% python3 -q
>>> import numpy as np
>>> np.set_printoptions(precision=3, suppress=True, linewidth=200, sign=" ")
>>> X = np.loadtxt("case14.csv", delimiter=",")
>>> X
array([[ 0., -2., -3., -8.],
       [ 2.,  0.,  3., -1.],
       [ 3., -3.,  0., -2.],
       [ 8.,  1.,  2.,  0.]])
>>> W1 = np.array([[2, -1, -2, 0], [-2, 1, 0, -2], [0, 1, 2, 1], [-1, 1, 2, 2]])
>>> beta = np.array([1, 0, 1, 1])
>>> hid = np.maximum(X @ W1 + beta, 0)
>>> (hid > 0).astype(int)
array([[ 1,  0,  0,  0],
       [ 1,  0,  1,  1],
       [ 1,  0,  0,  1],
       [ 1,  0,  0,  1]])
>>> cent = np.array([[4, 4], [-2, -2], [1, -8], [1, 5]])
>>> hid @ cent
array([[ 52.,  52.],
       [ 27.,  26.],
       [ 63.,  75.],
       [ 61.,  65.]])
>>> hat = np.triu(np.array([[3, -1, 2, 1], [1, -1, -1, -2], [-1, -3, 1, -1], [0, 3, 3, -3]]), 1) + np.eye(4)
>>> A2 = hat @ X @ np.linalg.inv(hat)
>>> np.linalg.matrix_rank(A2)
np.int64(4)
>>> F = np.array([[-2, -1, 5, -3], [-1, 0, -1, 4], [5, -1, -6, 5], [-3, 4, 5, 2]])
>>> evals, evecs = np.linalg.eigh(F)
>>> x0 = np.array([0, -3, -1, 0])
>>> evecs * np.maximum(evals, 0) @ evecs.T
array([[ 1.274, -1.095,  0.521, -0.948],
       [-1.095,  1.772,  0.334,  2.558],
       [ 0.521,  0.334,  0.947,  1.252],
       [-0.948,  2.558,  1.252,  4.366]])
>>> x0 @ F @ x0 / (x0 @ x0), round(evals[0], 3), np.round(evals[-1], 3)
(np.float64(-1.2), np.float64(-12.129), np.float64(6.522))
>>> A2 = F / np.sqrt((F ** 2).mean(axis=1, keepdims=True))
>>> np.linalg.matrix_rank(A2) == np.linalg.matrix_rank(F)
np.True_
>>> np.linalg.norm(A2, axis=1)
array([ 2.,  2.,  2.,  2.])
>>> F - F.mean(axis=1, keepdims=True)
array([[-1.75, -0.75,  5.25, -2.75],
       [-1.5 , -0.5 , -1.5 ,  3.5 ],
       [ 4.25, -1.75, -6.75,  4.25],
       [-5.  ,  2.  ,  3.  ,  0.  ]])
>>> np.linalg.matrix_rank(F - F.mean(axis=1, keepdims=True))
np.int64(3)
